In [1]: import numpy as np

In [2]: from numpy import linalg as LA

In [3]: np.set_printoptions(precision=3, suppress=True, linewidth=120)

In [4]: feats = np.array([[0, -6, 6], [3, -1, 2], [8, 3, -5]])

In [5]: feats
Out[5]: 
array([[ 0, -6,  6],
       [ 3, -1,  2],
       [ 8,  3, -5]])

In [6]: np.round(LA.det(feats), 3)
Out[6]: np.float64(-84.0)

In [7]: LA.matrix_power(feats, 2)
Out[7]: 
array([[ 30,  24, -42],
       [ 13, -11,   6],
       [-31, -66,  79]])

In [8]: np.allclose(feats @ feats.T, feats.T @ feats)
Out[8]: False

In [9]: feats @ feats
Out[9]: 
array([[ 30,  24, -42],
       [ 13, -11,   6],
       [-31, -66,  79]])

In [10]: LA.determinant(feats)
---------------------------------------------------------------------------
AttributeError                            Traceback (most recent call last)
Cell In[10], line 1
----> 1 LA.determinant(feats)

AttributeError: module 'numpy.linalg' has no attribute 'determinant'

In [11]: (feats - feats.T) / 2
Out[11]: 
array([[ 0. , -4.5, -1. ],
       [ 4.5,  0. , -0.5],
       [ 1. ,  0.5,  0. ]])

In [12]: vec = np.array([-2, 0, 1])

In [13]: rhs = feats @ vec

In [14]: rhs
Out[14]: array([  6,  -4, -21])

In [15]: LA.solve(feats, rhs)
Out[15]: array([-2., -0.,  1.])

In [16]: vec = np.array([1, 3, 2])

In [17]: h = np.maximum(feats @ vec, 0)

In [18]: np.tanh(feats @ vec)
Out[18]: array([-1.   ,  0.999,  1.   ])

In [19]: feats.T @ h
Out[19]: array([ 68,  17, -27])

In [20]: np.maximum(feats @ vec, 0) - np.maximum(-feats @ vec, 0)
Out[20]: array([-6,  4,  7])

In [21]: np.maximum(feats @ (3 * vec), 0)
Out[21]: array([ 0, 12, 21])

In [22]: h
Out[22]: array([0, 4, 7])

In [23]: u, g = feats[0], feats[1]

In [24]: u @ g
Out[24]: np.int64(18)

In [25]: pr = (u @ g) / (u @ u) * u

In [26]: LA.matrix_rank(np.outer(u, g))
Out[26]: np.int64(1)

In [27]: (g - pr) @ u
Out[27]: np.float64(0.0)

In [28]: B = feats ** -1
---------------------------------------------------------------------------
ValueError                                Traceback (most recent call last)
Cell In[28], line 1
----> 1 B = feats ** -1

ValueError: Integers to negative integer powers are not allowed.

In [29]: B = LA.inv(feats)

In [30]: (np.abs(B) > 1e-9).astype(int)
Out[30]: 
array([[1, 1, 1],
       [1, 1, 1],
       [1, 1, 1]])

In [31]: np.allclose(B, feats.T)
Out[31]: False

In [32]: np.round(LA.inv(B), 3) + 0
Out[32]: 
array([[ 0., -6.,  6.],
       [ 3., -1.,  2.],
       [ 8.,  3., -5.]])

In [33]: np.round(feats @ B, 3) + 0
Out[33]: 
array([[1., 0., 0.],
       [0., 1., 0.],
       [0., 0., 1.]])

In [34]: np.round(LA.cond(feats), 3)
Out[34]: np.float64(11.132)

In [35]: LA.det(feats) * B
Out[35]: 
array([[ -1., -12.,  -6.],
       [ 31., -48.,  18.],
       [ 17., -48.,  18.]])

In [36]: X = np.load("block2.npy")

In [37]: X
Out[37]: 
array([[0.5, 0. , 0.5],
       [0.5, 0.5, 0. ],
       [0. , 0. , 1. ]])

In [38]: # rows sum to 1

In [39]: B = LA.invert(X)
---------------------------------------------------------------------------
AttributeError                            Traceback (most recent call last)
Cell In[39], line 1
----> 1 B = LA.invert(X)

AttributeError: module 'numpy.linalg' has no attribute 'invert'

In [40]: B = LA.inv(X)

In [41]: round(LA.cond(X), 3)
Out[41]: np.float64(4.087)

In [42]: LA.det(X) * B
Out[42]: 
array([[ 0.5 ,  0.  , -0.25],
       [-0.5 ,  0.5 ,  0.25],
       [ 0.  ,  0.  ,  0.25]])

In [43]: np.allclose(B, X.T)
Out[43]: False

In [44]: round(float(LA.norm(X)), 3)
Out[44]: 1.414

In [45]: np.abs(X).max()
Out[45]: np.float64(1.0)

In [46]: np.count_nonzero(X)
Out[46]: np.int64(5)

In [47]: rng = np.random.default_rng(237840)

In [48]: B = X + rng.integers(-2, 3, (3, 2)) @ rng.integers(-2, 3, (2, 3))

In [49]: B
Out[49]: 
array([[-1.5,  4. ,  2.5],
       [ 5.5, -5.5, -3. ],
       [-4. ,  6. ,  4. ]])

In [50]: np.round(LA.svd(B - X, compute_uv=False), 3) + 0
Out[50]: array([12.412,  0.97 ,  0.   ])

In [51]: np.abs(B - X).sum(axis=1)
Out[51]: array([ 8., 14., 13.])
